$ python -q
>>> import numpy as np
>>> np.set_printoptions(precision=3, suppress=True, linewidth=120, sign=" ")
>>> def tidy(a):
...     return np.round(a, 3) + 0
... 
>>> mat = np.load("arr.npy")
>>> mat
array([[ 0., -2.,  0.,  1.,  0.,  2., -2., -3.],
       [ 2.,  2.,  0., -2.,  1.,  0., -2.,  1.],
       [ 2.,  2.,  1., -2.,  0.,  0.,  0., -2.],
       [-1., -1.,  2., -1., -2.,  2.,  0., -2.],
       [-2.,  1.,  0.,  2.,  0., -2., -1.,  1.],
       [-1.,  0., -2.,  2., -1., -1.,  0.,  3.],
       [-2.,  2., -2.,  1., -2.,  1., -1.,  3.],
       [ 0.,  0.,  0.,  0.,  0.,  0.,  0., -7.]])
>>> vec = np.array([2, -1, 2, -1, 0, 2, 1, -2])
>>> h = np.maximum(mat @ vec, 0)
>>> mat.T @ h
array([   8.,  -10.,   34.,  -23.,  -24.,   42.,  -18., -169.])
>>> tidy(np.tanh(mat @ vec))
array([ 1.,  0.,  1.,  1., -1., -1., -1.,  1.])
>>> np.maximum(mat @ vec, 0) - np.maximum(-mat @ vec, 0)
array([  9.,   0.,  10.,  12., -14., -16., -16.,  14.])
>>> mat * (h > 1e-9)[:, None]
array([[ 0., -2.,  0.,  1.,  0.,  2., -2., -3.],
       [ 0.,  0.,  0., -0.,  0.,  0., -0.,  0.],
       [ 2.,  2.,  1., -2.,  0.,  0.,  0., -2.],
       [-1., -1.,  2., -1., -2.,  2.,  0., -2.],
       [-0.,  0.,  0.,  0.,  0., -0., -0.,  0.],
       [-0.,  0., -0.,  0., -0., -0.,  0.,  0.],
       [-0.,  0., -0.,  0., -0.,  0., -0.,  0.],
       [ 0.,  0.,  0.,  0.,  0.,  0.,  0., -7.]])
>>> vec = np.array([1, 4, 7, 8, 3, 6, 7, 6])
>>> rhs = mat @ vec
>>> c, lr = np.zeros(8), 1 / np.linalg.norm(mat, 2) ** 2
>>> for i in range(50):
...     c -= lr * mat.T @ (mat @ c - rhs)
...     if i % 10 == 0: print(i, round(np.linalg.norm(mat @ c - rhs), 3))
... 
0 20.562
10 8.834
20 7.574
30 7.221
40 6.967
>>> tidy(np.linalg.cond(mat))
np.float64(18.442)
